In [1]: import numpy as np

In [2]: np.set_printoptions(precision=3, suppress=True, linewidth=120, floatmode="fixed")

In [3]: cent = np.array([[-3, 1, 1, 0, -1, -3], [-2, -3, 0, 1, -2, 3]])

In [4]: rng = np.random.default_rng(78)

In [5]: arr = rng.normal(size=(21, 2)) @ cent + np.array([0, -4, 0, 1, 1, -7])

In [6]: print(arr)
[[  1.239  -5.863  -0.677   1.396   0.885  -3.784]
 [  3.333  -1.100  -0.382  -0.094   3.569  -9.137]
 [ -1.443  -2.260   0.710   0.657   0.977 -10.160]
 [ -1.584  -6.121   0.046   1.723  -0.491  -4.972]
 [ -6.630  -0.029   2.530   0.520  -0.569 -16.031]
 [ -3.367  -6.135   0.530   1.888  -1.307  -5.924]
 [ -3.089  -7.165   0.267   2.144  -1.555  -4.369]
 [ -7.105  -5.339   1.694   2.011  -2.717  -9.050]
 [ -4.325  -7.735   0.500   2.412  -2.324  -4.265]
 [ -2.479  -5.238   0.451   1.563  -0.577  -6.664]
 [ -2.435  -5.895   0.320   1.738  -0.796  -5.745]
 [ -2.960  -8.391   0.009   2.467  -1.942  -2.626]
 [ -2.359  -7.250   0.053   2.101  -1.254  -3.855]
 [  0.853  -2.003   0.131   0.378   2.114  -9.258]
 [  1.913  -4.162  -0.551   0.870   1.810  -5.735]
 [ -0.703  -6.911  -0.338   1.858  -0.378  -3.414]
 [ -0.816  -0.682   0.826   0.169   1.836 -11.970]
 [  0.586  -4.763  -0.299   1.155   0.989  -5.640]
 [  1.197  -5.450  -0.590   1.287   1.017  -4.369]
 [  0.377  -6.013  -0.469   1.515   0.440  -4.050]
 [ -2.708 -10.005  -0.353   2.884  -2.414  -0.289]]

In [7]: # rows and columns are dependent

In [8]: lab = arr[:, 1] > np.median(arr[:, 1])

In [9]: u = arr[lab].mean(axis=0) - arr[~lab].mean(axis=0)

In [10]: print(u)
[ 0.933  3.941  0.462 -1.160  1.857 -4.866]

In [11]: print(lab.astype(int))
[0 1 1 0 1 0 0 1 0 1 0 0 0 1 1 0 1 1 1 0 0]

In [12]: print(np.argsort(-np.abs(u).round(6), kind="stable"))
[5 1 4 3 0 2]
